$ python -q
>>> import numpy as np
>>> np.set_printoptions(precision=2, suppress=True, linewidth=160)
>>> tidy = lambda a: np.round(a, 2) + 0
>>> F = np.load("data.npy")
>>> print(F)
[[  1  -2   4  -8]
 [  1  -1   1  -1]
 [  1   0   0   0]
 [  1   1   1   1]
 [  1   2   4   8]
 [  1   3   9  27]
 [  1   4  16  64]
 [  1   5  25 125]
 [  1   6  36 216]]
>>> Uu, sig, Vt = np.linalg.svd(F)
>>> print(tidy(sig))
[263.67   9.71   3.74   1.61]
>>> M2 = Uu[:, :1] @ np.diag(sig[:1]) @ Vt[:1]
>>> print(np.linalg.matrix_rank(M2))
1
>>> vec = np.array([-1, -1, -3, -2])
>>> y = F @ vec
>>> print(y)
[   5   -1   -1   -7  -31  -85 -181 -331 -547]
>>> print(tidy(np.linalg.lstsq(F, y)[0]))
[-1. -1. -3. -2.]
>>> rng = np.random.default_rng(467)
>>> y = y + 0.3 * rng.normal(size=9)
>>> print(tidy(y))
[   5.07   -0.6    -0.92   -6.97  -30.53  -85.19 -180.9  -331.13 -546.69]
>>> coef, *_ = np.linalg.lstsq(F, y)
>>> print(tidy(F.T @ (y - F @ coef)))
[0. 0. 0. 0.]
>>> hat = F @ np.linalg.solve(F.T @ F, F.T)
>>> print(tidy(np.diag(hat)))
[0.86 0.33 0.37 0.31 0.26 0.31 0.37 0.33 0.86]
>>> print(tidy(np.linalg.eigvalsh(hat)))
[0. 0. 0. 0. 0. 1. 1. 1. 1.]
>>> print(tidy(np.trace(hat)))
4.0
>>> print(np.allclose(hat @ hat, hat))
True
>>> print(np.linalg.cond(F) > 100)
True
>>> print([round(float(x), 2) for x in np.linalg.svd(F, compute_uv=False)[:3]])
[263.67, 9.71, 3.74]
>>> print(tidy(np.abs(np.linalg.svd(F)[2][-1])))
[0.98 0.02 0.2  0.03]
>>> print(np.argsort(-np.linalg.norm(F, axis=0).round(6), kind="stable")[:3])
[3 2 1]
>>> A = np.loadtxt("x.csv", delimiter=",")
>>> print(tidy(A))
[[-7.06 -5.73  3.95 -3.96  2.5   9.16]
 [ 0.44  5.81 -0.32 -2.52  3.25  0.1 ]
 [ 4.49  0.65  1.28 -3.62  2.47  0.16]
 [ 3.86 -4.63  3.3   4.37  3.37 -8.14]
 [ 2.32 -5.29  3.45  0.5   2.03 -3.42]
 [-2.37 -1.38  2.49 -1.04  5.19  5.02]
 [ 7.95 -2.81  2.36 -2.05  2.14 -3.33]
 [ 2.52 -5.72  4.02  5.42  6.87 -3.07]
 [-4.03 -6.91  4.03 -4.71 -0.3   4.65]
 [-1.62  7.58 -1.56 -7.61 -4.74 -4.45]
 [ 1.77 -8.03  4.46 -1.23  2.54  1.22]
 [-6.73 -2.05  2.86 -3.25  5.06 10.69]
 [ 1.19  1.13  1.22 -1.44  2.12 -2.04]]
>>> dist = np.linalg.norm(A[:, None] - A[None], axis=-1)
>>> print(dist.shape)
(13, 13)
>>> print(dist.mean(axis=1).argmax())
9
>>> print(np.flatnonzero(dist[3] < dist.mean() / 2))
[3]
>>> print(tidy(np.linalg.norm(A, axis=1)))
[14.29  7.14  6.44 12.    7.83  8.18  9.82 11.89 11.14 12.75  9.84 14.43  3.86]
>>> print((dist + 1e9 * np.eye(13)).round(6).argmin(axis=1))
[11 12 12  4 10 11  2  3  0  1  4  0  2]
>>> r = np.linalg.matrix_rank(A)
>>> print(r)
5
>>> ns = np.linalg.svd(A)[2][r:].T
>>> print(ns.shape)
(6, 1)
>>> print(tidy(A @ ns))
[[0.]
 [0.]
 [0.]
 [0.]
 [0.]
 [0.]
 [0.]
 [0.]
 [0.]
 [0.]
 [0.]
 [0.]
 [0.]]
>>> print(np.linalg.matrix_rank(A.T @ A), np.linalg.matrix_rank(A @ A.T))
5 5
>>> print([int(np.linalg.matrix_rank(np.delete(A, i, axis=0))) for i in range(13)])
[5, 5, 5, 5, 5, 5, 5, 5, 5, 5, 5, 5, 5]
>>> print(np.allclose(A @ ns, 0))
True
>>> print([int(np.linalg.matrix_rank(A[:i])) for i in range(1, len(A) + 1)])
[1, 2, 3, 4, 5, 5, 5, 5, 5, 5, 5, 5, 5]
>>> print(tidy(ns[:, 0] / ns[np.abs(ns[:, 0]).round(6).argmax(), 0]))
[ 0.16  0.43  1.    0.34 -0.45  0.23]
>>> Ac = A - A.mean(axis=0)
>>> evecs = np.linalg.svd(Ac)[2][:5]
>>> M2 = Ac - Ac @ evecs.T @ evecs
>>> print(tidy((Ac @ evecs.T).std(axis=0)))
[6.72 5.58 2.88 2.16 0.  ]
>>> print(tidy(np.linalg.norm(M2) / np.linalg.norm(Ac)))
0.0
>>> print(np.linalg.norm(M2, axis=1).round(6).argmax())
0
>>> print(tidy(np.trace(np.linalg.pinv(A) @ A)))
5.0
>>> print(np.abs(np.diag(np.linalg.qr(A)[1])) > 1e-9)
[ True  True  True  True  True False]
>>> print(np.allclose(A[:-1].T @ np.linalg.lstsq(A[:-1].T, A[-1])[0], A[-1]))
True
>>> print(np.linalg.lstsq(A[:-1].T, A[-1])[2])
5
